In [1]: import numpy as np

In [2]: np.set_printoptions(precision=4, suppress=True, linewidth=100, floatmode="fixed")

In [3]: m1 = np.loadtxt("x.csv", delimiter=",")

In [4]: m1
Out[4]: 
array([[ 0.5000,  1.7000, -1.2000,  0.8000,  1.0000,  0.3000,  0.7000],
       [ 0.0000, -1.5000, -0.5000,  0.2000, -0.8000,  1.1000,  0.6000],
       [ 0.0321, -1.5250, -0.5036,  0.2045, -0.8104,  1.0921,  0.6001],
       [ 0.9000,  2.0000, -1.4000, -0.8000,  0.6000,  0.7000, -1.7000]])

In [5]: G = m1.T @ m1

In [6]: np.linalg.matrix_rank(G)
Out[6]: np.int64(4)

In [7]: np.round(np.linalg.eigvalsh(G)[::-1], 4) + 0
Out[7]: array([17.4611,  6.1142,  3.9556,  0.0007,  0.0000,  0.0000,  0.0000])

In [8]: np.allclose(G, G.T)
Out[8]: True

In [9]: np.linalg.svd(m1, compute_uv=False) ** 2
Out[9]: array([17.4611,  6.1142,  3.9556,  0.0007])

In [10]: r0, r1 = m1[1], m1[3]

In [11]: r0 @ r0
Out[11]: np.float64(4.75)

In [12]: r0 @ r1
Out[12]: np.float64(-3.19)

In [13]: p = (r0 @ r1) / (r0 @ r0) * r0

In [14]: p
Out[14]: array([-0.0000,  1.0074,  0.3358, -0.1343,  0.5373, -0.7387, -0.4029])

In [15]: round(float(np.linalg.norm(r0 + r1) ** 2 + np.linalg.norm(r0 - r1) ** 2), 4)
Out[15]: 31.8

In [16]: np.round((r1 - p) @ r0, 4)
Out[16]: np.float64(0.0)

In [17]: w1 = np.array([[5, 2, 2, 3, 0, 1],
    ...:     [1, 2, 5, 0, 6, 6],
    ...:     [7, 8, 8, 1, 2, 5],
    ...:     [5, 1, 4, 3, 1, 4],
    ...:     [0, 2, 0, 7, 9, 7],
    ...:     [2, 5, 0, 1, 9, 7],
    ...:     [4, 0, 1, 6, 6, 2]])

In [18]: coef = np.array([1, 3, 4, 2, 2, 0])

In [19]: act = np.maximum(m1 @ w1 + coef, 0)

In [20]: print((act > 0).mean(axis=0))
[0.7500 1.0000 0.2500 0.7500 0.5000 0.5000]

In [21]: C = np.array([[-2, 3], [-3, 0], [-2, 0], [2, 0], [0, 0], [-3, 2]])

In [22]: w1 @ C
Out[22]: 
array([[-17,  17],
       [-36,  15],
       [-67,  31],
       [-27,  23],
       [-13,  14],
       [-38,  20],
       [ -4,  16]])

In [23]: (act @ C).round(6).argmax(axis=1)
Out[23]: array([1, 1, 1, 1])

In [24]: X = np.load("m.npy")

In [25]: X
Out[25]: 
array([[0.4500, 0.4500, 0.1500, 0.1500],
       [0.4500, 0.4500, 0.1500, 0.1500],
       [0.1500, 0.1500, 0.0500, 0.0500],
       [0.1500, 0.1500, 0.0500, 0.0500]])

In [26]: # rows 0 and 1 are equal

In [27]: r = np.linalg.matrix_rank(X)

In [28]: r
Out[28]: np.int64(1)

In [29]: N = np.linalg.svd(X)[2][r:].T

In [30]: np.allclose(X @ N, 0)
Out[30]: True

In [31]: data = np.array([[4, 0, 5, 5, -4, 4],
    ...:     [4, 1, -2, 2, -2, 1],
    ...:     [2, 1, -1, -5, -2, 4],
    ...:     [-4, 5, -1, 3, -3, -3],
    ...:     [-3, 4, 2, 1, 2, -4],
    ...:     [-4, -2, 9, 1, 0, 2]])

In [32]: # rows and columns are dependent

In [33]: r = np.linalg.matrix_rank(data)

In [34]: r
Out[34]: np.int64(5)

In [35]: N = np.linalg.svd(data)[2][r:].T

In [36]: np.allclose(data @ N, 0)
Out[36]: True

In [37]: [int(np.linalg.matrix_rank(data[:, :j + 1])) for j in range(6)]
Out[37]: [1, 2, 3, 4, 5, 5]

In [38]: U, s, Vt = np.linalg.svd(data, full_matrices=False)

In [39]: round(float(np.sqrt((s ** 2).sum())), 4), round(float(np.linalg.norm(data)), 4)
Out[39]: (20.0998, 20.0998)

In [40]: print(np.allclose(U * s @ Vt, data))
True

In [41]: print(np.round(s / s[0], 4) + 0)
[1.0000 0.9607 0.7460 0.4631 0.2606 0.0000]

In [42]: np.cumsum(s ** 2) / np.sum(s ** 2)
Out[42]: array([0.3621, 0.6962, 0.8978, 0.9754, 1.0000, 1.0000])

In [43]: A2 = data[0, 0] * data[1:] - np.outer(data[1:, 0], data[0])

In [44]: A2
Out[44]: 
array([[  0,   4, -28, -12,   8, -12],
       [  0,   4, -14, -30,   0,   8],
       [  0,  20,  16,  32, -28,   4],
       [  0,  16,  23,  19,  -4,  -4],
       [  0,  -8,  56,  24, -16,  24]])

In [45]: np.linalg.matrix_rank(A2), np.linalg.matrix_rank(data)
Out[45]: (np.int64(4), np.int64(5))

In [46]: np.flatnonzero(~A2.round(6).any(axis=1))
Out[46]: array([], dtype=int64)

In [47]: r0 = np.array([2, 0, -2, -1, -5, 4, -4])

In [48]: r1 = np.array([3, 3, 3, 0])

In [49]: mat = r0[:, None] + r1[None, :]

In [50]: mat
Out[50]: 
array([[ 5,  5,  5,  2],
       [ 3,  3,  3,  0],
       [ 1,  1,  1, -2],
       [ 2,  2,  2, -1],
       [-2, -2, -2, -5],
       [ 7,  7,  7,  4],
       [-1, -1, -1, -4]])

In [51]: # column 1 repeats column 0

In [52]: U, s, Vt = np.linalg.svd(mat)

In [53]: evecs = Vt[:(s > 1e-8).sum()]

In [54]: rng = np.random.default_rng(4564)

In [55]: x = mat[1] + 2 * mat[2] + rng.integers(2) * np.eye(4)[1]

In [56]: print(x)
[ 5.0000  5.0000  5.0000 -4.0000]

In [57]: print(np.linalg.matrix_rank(np.vstack([mat, x])))
2

In [58]: np.round(np.linalg.norm(x - evecs.T @ evecs @ x), 4)
Out[58]: np.float64(0.0)

In [59]: np.round(evecs.T @ evecs, 4) + 0
Out[59]: 
array([[0.3333, 0.3333, 0.3333, 0.0000],
       [0.3333, 0.3333, 0.3333, 0.0000],
       [0.3333, 0.3333, 0.3333, 0.0000],
       [0.0000, 0.0000, 0.0000, 1.0000]])

In [60]: r0 = np.array([5, -1, -7])

In [61]: np.cross(mat[0, :3], mat[6, :3])
Out[61]: array([0, 0, 0])

In [62]: np.convolve(mat[0], r0)
Out[62]: array([ 25,  20, -15, -30, -37, -14])

In [63]: G = mat.T @ mat

In [64]: np.diag(G)
Out[64]: array([93, 93, 93, 66])

In [65]: print(np.round(np.linalg.svd(mat, compute_uv=False) ** 2, 4) + 0)
[307.6083  37.3917   0.0000   0.0000]

In [66]: np.linalg.matrix_rank(G)
Out[66]: np.int64(2)

In [67]: r = np.linalg.matrix_rank(mat)

In [68]: print(r)
2

In [69]: N = np.linalg.svd(mat)[2][r:].T

In [70]: np.allclose(mat @ N, 0)
Out[70]: True

In [71]: print(np.round(N @ N.T, 4) + 0)
[[ 0.6667 -0.3333 -0.3333  0.0000]
 [-0.3333  0.6667 -0.3333  0.0000]
 [-0.3333 -0.3333  0.6667  0.0000]
 [ 0.0000  0.0000  0.0000  0.0000]]

In [72]: N.shape
Out[72]: (4, 2)

In [73]: print(np.round(mat @ N, 4) + 0)
[[0.0000 0.0000]
 [0.0000 0.0000]
 [0.0000 0.0000]
 [0.0000 0.0000]
 [0.0000 0.0000]
 [0.0000 0.0000]
 [0.0000 0.0000]]

In [74]: [int(np.linalg.matrix_rank(mat[:i])) for i in range(1, len(mat) + 1)]
Out[74]: [1, 2, 2, 2, 2, 2, 2]

In [75]: A2 = mat + rng.integers(-2, 3, (7, 2)) @ rng.integers(-2, 3, (2, 4))

In [76]: print(A2)
[[  7   7  -1  -1]
 [  5   3  -5  -2]
 [  3   3  -5  -5]
 [  3   6   2  -4]
 [  0   4  -4 -10]
 [  5   7  15   6]
 [ -2  -5  -1  -1]]

In [77]: np.round(np.linalg.svd(A2 - mat, compute_uv=False), 4) + 0
Out[77]: array([16.7947,  9.4307,  0.0000,  0.0000])

In [78]: print(A2 - mat)
[[ 2  2 -6 -3]
 [ 2  0 -8 -2]
 [ 2  2 -6 -3]
 [ 1  4  0 -3]
 [ 2  6 -2 -5]
 [-2  0  8  2]
 [-1 -4  0  3]]

In [79]: A = np.load("case7.npy")

In [80]: A
Out[80]: 
array([[ 0.0026,  0.0256, -0.0230, -0.0077,  0.0000, -0.0051, -0.0358],
       [ 0.0256,  0.2558, -0.2302, -0.0767,  0.0000, -0.0512, -0.3581],
       [-0.0230, -0.2302,  0.2072,  0.0691,  0.0000,  0.0460,  0.3223],
       [-0.0077, -0.0767,  0.0691,  0.0230,  0.0000,  0.0153,  0.1074],
       [ 0.0000,  0.0000,  0.0000,  0.0000,  0.0000,  0.0000,  0.0000],
       [-0.0051, -0.0512,  0.0460,  0.0153,  0.0000,  0.0102,  0.0716],
       [-0.0358, -0.3581,  0.3223,  0.1074,  0.0000,  0.0716,  0.5013]])

In [81]: ev, evecs = np.linalg.eigh(A)

In [82]: np.round(np.linalg.svd(A, compute_uv=False), 4) + 0
Out[82]: array([1.0000, 0.0000, 0.0000, 0.0000, 0.0000, 0.0000, 0.0000])

In [83]: print(np.linalg.eigvalsh(A + 4 * np.eye(7)))
[4.0000 4.0000 4.0000 4.0000 4.0000 4.0000 5.0000]

In [84]: print(np.round(evecs @ np.diag(ev) @ evecs.T, 4) + 0)
[[ 0.0026  0.0256 -0.0230 -0.0077  0.0000 -0.0051 -0.0358]
 [ 0.0256  0.2558 -0.2302 -0.0767  0.0000 -0.0512 -0.3581]
 [-0.0230 -0.2302  0.2072  0.0691  0.0000  0.0460  0.3223]
 [-0.0077 -0.0767  0.0691  0.0230  0.0000  0.0153  0.1074]
 [ 0.0000  0.0000  0.0000  0.0000  0.0000  0.0000  0.0000]
 [-0.0051 -0.0512  0.0460  0.0153  0.0000  0.0102  0.0716]
 [-0.0358 -0.3581  0.3223  0.1074  0.0000  0.0716  0.5013]]

In [85]: (ev > 1e-8).sum(), (ev < -1e-8).sum()
Out[85]: (np.int64(1), np.int64(0))

In [86]: np.abs(evecs[:, -1]).round(6).argmax()
Out[86]: np.int64(6)

In [87]: np.round(evecs.T @ evecs, 4) + 0
Out[87]: 
array([[1.0000, 0.0000, 0.0000, 0.0000, 0.0000, 0.0000, 0.0000],
       [0.0000, 1.0000, 0.0000, 0.0000, 0.0000, 0.0000, 0.0000],
       [0.0000, 0.0000, 1.0000, 0.0000, 0.0000, 0.0000, 0.0000],
       [0.0000, 0.0000, 0.0000, 1.0000, 0.0000, 0.0000, 0.0000],
       [0.0000, 0.0000, 0.0000, 0.0000, 1.0000, 0.0000, 0.0000],
       [0.0000, 0.0000, 0.0000, 0.0000, 0.0000, 1.0000, 0.0000],
       [0.0000, 0.0000, 0.0000, 0.0000, 0.0000, 0.0000, 1.0000]])

In [88]: np.round(evecs.T @ A @ evecs, 4) + 0
Out[88]: 
array([[0.0000, 0.0000, 0.0000, 0.0000, 0.0000, 0.0000, 0.0000],
       [0.0000, 0.0000, 0.0000, 0.0000, 0.0000, 0.0000, 0.0000],
       [0.0000, 0.0000, 0.0000, 0.0000, 0.0000, 0.0000, 0.0000],
       [0.0000, 0.0000, 0.0000, 0.0000, 0.0000, 0.0000, 0.0000],
       [0.0000, 0.0000, 0.0000, 0.0000, 0.0000, 0.0000, 0.0000],
       [0.0000, 0.0000, 0.0000, 0.0000, 0.0000, 0.0000, 0.0000],
       [0.0000, 0.0000, 0.0000, 0.0000, 0.0000, 0.0000, 1.0000]])
